% ipython --no-banner

In [1]: import numpy as np

In [2]: from numpy import linalg as LA

In [3]: np.set_printoptions(suppress=True, linewidth=120)

In [4]: rnd = lambda a: np.round(a, 2) + 0

In [5]: E = np.load("x.npy")

In [6]: print(E)
[[ 19 -18   0   6   7  -3  -2  -8  -2  18]
 [-18  22   1   1  -8   9   3   3   5 -22]
 [  0   1  18  -3  -7   1  -8  -6  -3  -1]
 [  6   1  -3  14   1   4   1  -3   4  -1]
 [  7  -8  -7   1   6  -1   3  -2   0   8]
 [ -3   9   1   4  -1  14   5 -12   5  -9]
 [ -2   3  -8   1   3   5   6  -2   3  -3]
 [ -8   3  -6  -3  -2 -12  -2  19  -2  -3]
 [ -2   5  -3   4   0   5   3  -2   3  -5]
 [ 18 -22  -1  -1   8  -9  -3  -3  -5  22]]

In [7]: left, s, Vh = LA.svd(E)

In [8]: print(rnd(s))
[67.8  34.47 27.44 13.29  0.    0.    0.    0.    0.    0.  ]

In [9]: print(np.argmax(s[:-1] / (s[1:] + 1e-6)) + 1)
4

In [10]: out = left[:, :4] @ np.diag(s[:4]) @ Vh[:4]

In [11]: print(rnd(np.abs(E - out).max()))
0.0

In [12]: ang = np.radians(72)

In [13]: R = np.eye(10)

In [14]: R[2, 2] = R[1, 1] = np.cos(ang)

In [15]: R[2, 1], R[1, 2] = -np.sin(ang), np.sin(ang)

In [16]: print(rnd(R))
[[ 1.    0.    0.    0.    0.    0.    0.    0.    0.    0.  ]
 [ 0.    0.31  0.95  0.    0.    0.    0.    0.    0.    0.  ]
 [ 0.   -0.95  0.31  0.    0.    0.    0.    0.    0.    0.  ]
 [ 0.    0.    0.    1.    0.    0.    0.    0.    0.    0.  ]
 [ 0.    0.    0.    0.    1.    0.    0.    0.    0.    0.  ]
 [ 0.    0.    0.    0.    0.    1.    0.    0.    0.    0.  ]
 [ 0.    0.    0.    0.    0.    0.    1.    0.    0.    0.  ]
 [ 0.    0.    0.    0.    0.    0.    0.    1.    0.    0.  ]
 [ 0.    0.    0.    0.    0.    0.    0.    0.    1.    0.  ]
 [ 0.    0.    0.    0.    0.    0.    0.    0.    0.    1.  ]]

In [17]: out = E @ R.T

In [18]: print(rnd(LA.det(R)), rnd(np.trace(R)))
1.0 8.62

In [19]: print(np.allclose(E @ E.T, out @ out.T))
True

In [20]: print(rnd(LA.svd(E, compute_uv=False)), rnd(LA.svd(out, compute_uv=False)))
[67.8  34.47 27.44 13.29  0.    0.    0.    0.    0.    0.  ] [67.8  34.47 27.44 13.29  0.    0.    0.    0.    0.    0.  ]

In [21]: print(np.allclose(LA.norm(E, axis=1), LA.norm(out, axis=1)))
True

In [22]: print(rnd(R @ R.T))
[[1. 0. 0. 0. 0. 0. 0. 0. 0. 0.]
 [0. 1. 0. 0. 0. 0. 0. 0. 0. 0.]
 [0. 0. 1. 0. 0. 0. 0. 0. 0. 0.]
 [0. 0. 0. 1. 0. 0. 0. 0. 0. 0.]
 [0. 0. 0. 0. 1. 0. 0. 0. 0. 0.]
 [0. 0. 0. 0. 0. 1. 0. 0. 0. 0.]
 [0. 0. 0. 0. 0. 0. 1. 0. 0. 0.]
 [0. 0. 0. 0. 0. 0. 0. 1. 0. 0.]
 [0. 0. 0. 0. 0. 0. 0. 0. 1. 0.]
 [0. 0. 0. 0. 0. 0. 0. 0. 0. 1.]]

In [23]: print(R[:, 1] @ R[:, 7])
0.0

In [24]: out = E / LA.norm(E, axis=1, keepdims=True)

In [25]: G = out @ out.T

In [26]: print((np.abs(G) > 0.9).astype(int))
[[1 1 0 0 0 0 0 0 0 1]
 [1 1 0 0 0 0 0 0 0 1]
 [0 0 1 0 0 0 0 0 0 0]
 [0 0 0 1 0 0 0 0 0 0]
 [0 0 0 0 1 0 0 0 0 0]
 [0 0 0 0 0 1 0 0 0 0]
 [0 0 0 0 0 0 1 0 0 0]
 [0 0 0 0 0 0 0 1 0 0]
 [0 0 0 0 0 0 0 0 1 0]
 [1 1 0 0 0 0 0 0 0 1]]

In [27]: print(np.argwhere(np.triu(np.abs(G) > 0.95, 1)))
[[1 9]]

In [28]: print((G - 2 * np.eye(10)).round(6).argmax(axis=1))
[9 8 5 8 0 8 8 1 5 0]

In [29]: print(rnd(np.degrees(np.arccos(np.clip(G[4, 3], -1, 1)))))
75.18

In [30]: W0 = np.load("run16.npy")

In [31]: print(W0)
[[ 0.8  -0.3   0.5  -1.8   0.3   5.1  -0.3  -0.8   1.7  -0.1   0.5   0.4   1.2 ]
 [-0.8   0.2  -0.7  -0.5   0.7   5.71  0.5   0.5   1.9  -0.8  -1.1  -2.8   1.4 ]
 [-0.2  -2.    0.5  -1.4  -1.8  -1.81 -0.7   1.   -0.6   1.5  -0.5  -0.2   0.7 ]
 [-1.    1.8  -0.9   1.2   0.2   3.64 -0.5   0.6   1.2   0.2  -1.3  -1.4  -1.3 ]
 [-0.2  -1.8   0.6  -0.5   0.4  -1.23 -0.7  -1.   -0.4   0.    0.6   0.4   1.2 ]
 [ 0.    1.1  -1.2  -0.7   0.4   5.38  1.6   2.2   1.8   0.3  -0.6   0.3  -0.2 ]
 [-0.1  -0.6  -0.8  -1.3  -1.4   2.71 -0.2  -0.6   0.9  -0.2  -0.3   1.3   0.8 ]
 [ 2.4  -0.7   0.2   0.3   0.3  -3.25  0.1  -0.3  -1.1  -0.2  -0.2  -0.9   0.  ]
 [ 0.5   0.2   0.6   1.4  -1.2  -2.15 -1.3   0.   -0.7   0.6  -0.9   0.8   0.  ]
 [ 0.9   1.5   1.6   0.7  -3.    6.61 -0.8  -0.1   2.2   0.9  -1.1   0.6  -0.2 ]
 [ 0.3   1.2  -1.6   1.3   0.7   5.15  0.8  -1.1   1.7   0.9   0.   -0.8  -0.7 ]
 [ 1.3  -1.9   0.6  -0.3  -1.   -3.57 -0.3  -2.   -1.2  -0.4   0.6   1.4   0.6 ]
 [-0.3   1.3   1.6  -0.6   0.3  -3.6  -1.    0.4  -1.2   1.2   1.3   0.9   0.  ]
 [-2.5   1.5   0.8   0.8   1.   -0.89  0.   -1.4  -0.3   0.5   0.    1.1  -0.1 ]
 [ 0.6   2.8  -0.5  -1.5   1.2  -0.9   0.5  -0.6  -0.3  -0.6  -0.2  -1.2  -0.7 ]
 [ 0.4   0.5  -0.2   0.4  -1.    0.61  0.6   0.7   0.2   1.2  -0.6  -0.3  -0.9 ]
 [-0.1   0.8  -0.9   0.3   0.2  -0.95 -1.1  -0.3  -0.3   0.4  -0.5  -0.8   0.8 ]
 [-0.8  -1.    1.2  -1.3  -0.1  -1.18 -0.5   0.   -0.4  -0.4   0.   -0.4   0.1 ]
 [ 0.1  -0.4   1.4   2.   -0.2   1.54 -0.6   0.5   0.5  -0.2   1.1  -0.6   0.6 ]
 [ 0.1  -1.1  -0.7   3.1   1.8  11.39 -0.4   0.5   3.8   0.4   1.2  -0.3   0.  ]
 [ 0.6  -0.3  -0.1   0.    1.   -2.39 -0.2   0.3  -0.8  -1.4  -1.    0.3  -1.6 ]
 [-0.2   0.2  -1.2   0.1  -0.5  -0.89  2.3   0.   -0.3  -0.6  -2.7  -1.4  -1.4 ]
 [-1.4  -1.7   0.    0.5   0.9  -2.13 -0.2   0.9  -0.7  -0.8   0.5   1.5   0.7 ]
 [-2.8   0.1   2.   -0.5   0.6   2.42 -2.6  -1.3   0.8  -2.8  -1.   -0.5  -0.4 ]
 [-0.2   0.2  -1.5   0.3   0.5  -3.6   0.2  -1.2  -1.2  -0.7  -0.1  -0.3  -1.4 ]
 [-0.3   2.2  -1.7  -0.6   1.3   0.87  0.7   0.    0.3  -1.4   0.6   0.3   1.6 ]
 [-0.1  -1.2   1.1   0.6   0.4  -3.61 -0.6  -1.6  -1.2   0.2   1.8   1.2  -0.5 ]
 [ 0.1  -1.   -0.8   1.3   0.2  -0.62 -0.7  -0.5  -0.2   3.1   0.4  -0.4  -0.5 ]
 [ 0.8  -1.2  -0.6   0.   -2.1   4.49  1.8   0.5   1.5  -0.5   1.3   0.1   1.  ]
 [-0.1  -0.4   0.9   0.2   0.1   3.27 -0.6   0.6   1.1  -0.2  -0.7   0.4  -2.3 ]
 [-1.1  -0.9  -0.7  -2.1  -0.7  -0.89  0.1  -1.   -0.3  -0.4   0.6  -0.4  -0.6 ]
 [ 0.5   1.5   1.6  -1.4   0.5   2.7  -0.6   0.7   0.9  -0.1  -2.2  -0.3   1.  ]
 [ 0.8   0.    0.   -1.2   0.7   1.17  0.6   2.3   0.4   0.3   1.3   1.5  -0.3 ]
 [-0.8  -1.3   0.   -0.7   0.2  -3.   -0.7   0.9  -1.   -1.6   2.6   0.9   0.  ]
 [-0.1   0.   -0.7   0.   -0.5   5.41  1.5   0.4   1.8  -0.2   1.2  -0.4  -1.9 ]
 [-1.1   0.3   2.2   0.5  -0.8   3.56 -0.7  -0.3   1.2   1.6  -0.4   0.8  -0.3 ]
 [ 0.    0.8   0.1  -1.1   1.1   4.79  1.3  -0.5   1.6   1.6  -0.6  -0.3  -2.  ]
 [ 1.3   0.7   0.2  -2.2   0.3  -9.02 -0.1   0.8  -3.   -0.8   1.4   1.1  -0.5 ]
 [ 0.3  -0.6   0.9  -1.3  -0.9   4.2  -0.4   0.2   1.4   2.2   1.5   0.8   1.  ]
 [-0.5  -1.    1.   -0.3   0.9   2.08 -1.1  -1.6   0.7  -0.3  -0.4   1.   -0.5 ]
 [-0.4  -0.5  -0.9  -0.2   0.4   0.57 -1.3   0.4   0.2  -0.3   0.6   0.1  -0.1 ]
 [ 0.4   0.3  -0.1  -0.3   0.7  -1.83  1.6   0.2  -0.6   0.   -0.1   1.1   0.1 ]]

In [32]: print(rnd(np.abs(LA.svd(W0)[2][-1])))
[0.   0.   0.   0.   0.   0.32 0.   0.   0.95 0.   0.   0.   0.  ]

In [33]: print(LA.cond(W0) > 100)
True

In [34]: print(round(np.log10(LA.cond(W0))))
3
